$ python -q
>>> import numpy as np
>>> np.set_printoptions(precision=2, suppress=True, linewidth=140, floatmode="fixed")
>>> W0 = np.loadtxt("case7.csv", delimiter=",")
>>> W0
array([[0.00, 0.00, 0.00, 0.00, 0.00, 0.00, 0.00, 0.00, 1.00],
       [1.00, 0.00, 0.00, 0.00, 0.00, 0.00, 0.00, 0.00, 0.00],
       [0.00, 0.00, 0.00, 1.00, 0.00, 0.00, 0.00, 0.00, 0.00],
       [0.00, 0.00, 0.00, 0.00, 0.00, 0.00, 1.00, 0.00, 0.00],
       [0.00, 0.00, 0.00, 0.00, 1.00, 0.00, 0.00, 0.00, 0.00],
       [0.00, 0.00, 0.00, 0.00, 0.00, 1.00, 0.00, 0.00, 0.00],
       [0.00, 0.00, 1.00, 0.00, 0.00, 0.00, 0.00, 0.00, 0.00],
       [0.00, 0.00, 0.00, 0.00, 0.00, 0.00, 0.00, 1.00, 0.00],
       [0.00, 1.00, 0.00, 0.00, 0.00, 0.00, 0.00, 0.00, 0.00]])
>>> print(W0 @ W0.T)
[[1.00 0.00 0.00 0.00 0.00 0.00 0.00 0.00 0.00]
 [0.00 1.00 0.00 0.00 0.00 0.00 0.00 0.00 0.00]
 [0.00 0.00 1.00 0.00 0.00 0.00 0.00 0.00 0.00]
 [0.00 0.00 0.00 1.00 0.00 0.00 0.00 0.00 0.00]
 [0.00 0.00 0.00 0.00 1.00 0.00 0.00 0.00 0.00]
 [0.00 0.00 0.00 0.00 0.00 1.00 0.00 0.00 0.00]
 [0.00 0.00 0.00 0.00 0.00 0.00 1.00 0.00 0.00]
 [0.00 0.00 0.00 0.00 0.00 0.00 0.00 1.00 0.00]
 [0.00 0.00 0.00 0.00 0.00 0.00 0.00 0.00 1.00]]
>>> np.linalg.svd(W0, compute_uv=False)
array([1.00, 1.00, 1.00, 1.00, 1.00, 1.00, 1.00, 1.00, 1.00])
>>> rng = np.random.default_rng(5787)
>>> labels = rng.permutation(9)
>>> labels
array([7, 2, 0, 8, 6, 4, 1, 3, 5])
>>> M2 = W0[labels][:, labels]
>>> round(float(np.linalg.det(M2)), 2), round(np.linalg.det(W0[labels]), 2)
(1.0, np.float64(1.0))
>>> np.trace(M2)
np.float64(3.0)
>>> M2 = np.linalg.inv(W0)
>>> np.round(np.linalg.cond(W0), 2)
np.float64(1.0)
>>> W0 @ M2
array([[1.00, 0.00, 0.00, 0.00, 0.00, 0.00, 0.00, 0.00, 0.00],
       [0.00, 1.00, 0.00, 0.00, 0.00, 0.00, 0.00, 0.00, 0.00],
       [0.00, 0.00, 1.00, 0.00, 0.00, 0.00, 0.00, 0.00, 0.00],
       [0.00, 0.00, 0.00, 1.00, 0.00, 0.00, 0.00, 0.00, 0.00],
       [0.00, 0.00, 0.00, 0.00, 1.00, 0.00, 0.00, 0.00, 0.00],
       [0.00, 0.00, 0.00, 0.00, 0.00, 1.00, 0.00, 0.00, 0.00],
       [0.00, 0.00, 0.00, 0.00, 0.00, 0.00, 1.00, 0.00, 0.00],
       [0.00, 0.00, 0.00, 0.00, 0.00, 0.00, 0.00, 1.00, 0.00],
       [0.00, 0.00, 0.00, 0.00, 0.00, 0.00, 0.00, 0.00, 1.00]])
>>> (np.abs(M2) > 1e-9).astype(int)
array([[0, 1, 0, 0, 0, 0, 0, 0, 0],
       [0, 0, 0, 0, 0, 0, 0, 0, 1],
       [0, 0, 0, 0, 0, 0, 1, 0, 0],
       [0, 0, 1, 0, 0, 0, 0, 0, 0],
       [0, 0, 0, 0, 1, 0, 0, 0, 0],
       [0, 0, 0, 0, 0, 1, 0, 0, 0],
       [0, 0, 0, 1, 0, 0, 0, 0, 0],
       [0, 0, 0, 0, 0, 0, 0, 1, 0],
       [1, 0, 0, 0, 0, 0, 0, 0, 0]])
>>> np.linalg.inv(M2)
array([[0.00, 0.00, 0.00, 0.00, 0.00, 0.00, 0.00, 0.00, 1.00],
       [1.00, 0.00, 0.00, 0.00, 0.00, 0.00, 0.00, 0.00, 0.00],
       [0.00, 0.00, 0.00, 1.00, 0.00, 0.00, 0.00, 0.00, 0.00],
       [0.00, 0.00, 0.00, 0.00, 0.00, 0.00, 1.00, 0.00, 0.00],
       [0.00, 0.00, 0.00, 0.00, 1.00, 0.00, 0.00, 0.00, 0.00],
       [0.00, 0.00, 0.00, 0.00, 0.00, 1.00, 0.00, 0.00, 0.00],
       [0.00, 0.00, 1.00, 0.00, 0.00, 0.00, 0.00, 0.00, 0.00],
       [0.00, 0.00, 0.00, 0.00, 0.00, 0.00, 0.00, 1.00, 0.00],
       [0.00, 1.00, 0.00, 0.00, 0.00, 0.00, 0.00, 0.00, 0.00]])
>>> x0 = np.array([2, -2, 0, 0, 2, 2, 0, -1, 1])
>>> [p for p in range(1, 25) if np.allclose(np.linalg.matrix_power(W0, p), np.eye(9))]
[3, 6, 9, 12, 15, 18, 21, 24]
>>> W0.T @ (W0 @ x0)
array([ 2.00, -2.00,  0.00,  0.00,  2.00,  2.00,  0.00, -1.00,  1.00])
>>> np.round(np.linalg.det(W0), 2)
np.float64(1.0)
>>> q, evecs = np.linalg.qr(W0[:, :2])[0], np.linalg.qr(W0[:, 2:])[0]
>>> sv = np.linalg.svd(q.T @ evecs, compute_uv=False)
>>> np.degrees(np.arccos(sv.clip(0, 1)))
array([90.00, 90.00])
>>> sv
array([0.00, 0.00])
>>> print((sv > 0.9).sum())
0
>>> A = np.array([[1, 3, 0, 0, 0, 0],
...     [2, 2, 0, 0, 0, 0],
...     [2, 0, 0, 0, 0, 0],
...     [0, 0, 1, 3, 0, 0],
...     [0, 0, 2, 2, 0, 0],
...     [0, 0, 2, 0, 0, 0],
...     [0, 0, 0, 0, 1, 3],
...     [0, 0, 0, 0, 2, 2],
...     [0, 0, 0, 0, 2, 0]])
>>> x0 = np.array([-3, 3, -4, -1, 4, 4])
>>> target = A @ x0
>>> target
array([  6,   0,  -6,  -7, -10,  -8,  16,  16,   8])
>>> np.linalg.solve(A.T @ A, A.T @ target)
array([-3.00,  3.00, -4.00, -1.00,  4.00,  4.00])
>>> target = target + 0.02 * rng.normal(size=9)
>>> target
array([  6.00,  -0.01,  -6.00,  -6.94, -10.01,  -8.00,  16.00,  15.99,   8.04])
>>> beta, *_ = np.linalg.lstsq(A, target)
>>> [round(float(np.linalg.norm(np.linalg.solve(A.T @ A + lam * np.eye(6), A.T @ target))), 2) for lam in (0, 1, 10, 100)]
[8.19, 7.3, 4.4, 1.02]
>>> print(beta)
[-3.00  3.00 -4.01 -0.98  4.01  3.99]
